In [1]: import numpy as np

In [2]: import numpy.linalg as la

In [3]: np.set_printoptions(precision=3, suppress=True, linewidth=120, floatmode="fixed")

In [4]: A2 = np.array([[-0.1, -2.0], [-1.4, -0.5], [1.2, -0.8]])

In [5]: basis = np.array([[-1.5, -0.2, 1.6, 0.2], [0.9, 0.5, -0.2, 1.4]])

In [6]: E = A2 @ basis

In [7]: E
Out[7]: 
array([[-1.650, -0.980,  0.240, -2.820],
       [ 1.650,  0.030, -2.140, -0.980],
       [-2.520, -0.640,  2.080, -0.880]])

In [8]: A2 = np.array([[1, 5], [0, 2]])

In [9]: basis = np.kron(A2, E)

In [10]: round(float(la.norm(basis, 2)), 3), np.round(la.norm(A2, 2) * la.norm(E, 2), 3)
Out[10]: (25.797, np.float64(25.797))

In [11]: basis.shape
Out[11]: (6, 8)

In [12]: r = la.matrix_rank(E)

In [13]: r
Out[13]: np.int64(2)

In [14]: ns = la.svd(E)[2][r:].T

In [15]: [int(la.matrix_rank(E[:, :j + 1])) for j in range(4)]
Out[15]: [1, 2, 2, 2]

In [16]: [int(la.matrix_rank(E[:i])) for i in range(1, len(E) + 1)]
Out[16]: [1, 2, 2]

In [17]: ns.shape
Out[17]: (4, 2)

In [18]: la.matrix_rank(E.T @ E), la.matrix_rank(E @ E.T)
Out[18]: (np.int64(2), np.int64(2))

In [19]: round(E[2] @ E[1], 3)
Out[19]: np.float64(-7.766)

In [20]: round(float(la.norm(E[2], 1)), 3), round(float(la.norm(E[2], np.inf)), 3)
Out[20]: (6.12, 2.52)

In [21]: la.norm(E, axis=2)
AxisError: axis 2 is out of bounds for array of dimension 2


In [22]: la.norm(E, axis=0)
Out[22]: array([3.434, 1.171, 2.994, 3.112])

In [23]: A2 = np.array([[-2, 0, 2, -2, -1, -1, -1]])

In [24]: X = np.block([[np.zeros((1, 1)), A2], [A2.T, np.zeros((7, 7))]])

In [25]: X
Out[25]: 
array([[ 0.000, -2.000,  0.000,  2.000, -2.000, -1.000, -1.000, -1.000],
       [-2.000,  0.000,  0.000,  0.000,  0.000,  0.000,  0.000,  0.000],
       [ 0.000,  0.000,  0.000,  0.000,  0.000,  0.000,  0.000,  0.000],
       [ 2.000,  0.000,  0.000,  0.000,  0.000,  0.000,  0.000,  0.000],
       [-2.000,  0.000,  0.000,  0.000,  0.000,  0.000,  0.000,  0.000],
       [-1.000,  0.000,  0.000,  0.000,  0.000,  0.000,  0.000,  0.000],
       [-1.000,  0.000,  0.000,  0.000,  0.000,  0.000,  0.000,  0.000],
       [-1.000,  0.000,  0.000,  0.000,  0.000,  0.000,  0.000,  0.000]])

In [26]: # symmetric, so the eigenvalues are real

In [27]: r = la.matrix_rank(X)

In [28]: r
Out[28]: np.int64(2)

In [29]: ns = la.svd(X)[2][r:].T

In [30]: la.matrix_rank(X.T @ X), la.matrix_rank(X @ X.T)
Out[30]: (np.int64(2), np.int64(2))

In [31]: np.round(ns @ ns.T, 3) + 0
Out[31]: 
array([[ 0.000,  0.000,  0.000,  0.000,  0.000,  0.000,  0.000,  0.000],
       [ 0.000,  0.733,  0.000,  0.267, -0.267, -0.133, -0.133, -0.133],
       [ 0.000,  0.000,  1.000,  0.000,  0.000,  0.000,  0.000,  0.000],
       [ 0.000,  0.267,  0.000,  0.733,  0.267,  0.133,  0.133,  0.133],
       [ 0.000, -0.267,  0.000,  0.267,  0.733, -0.133, -0.133, -0.133],
       [ 0.000, -0.133,  0.000,  0.133, -0.133,  0.933, -0.067, -0.067],
       [ 0.000, -0.133,  0.000,  0.133, -0.133, -0.067,  0.933, -0.067],
       [ 0.000, -0.133,  0.000,  0.133, -0.133, -0.067, -0.067,  0.933]])
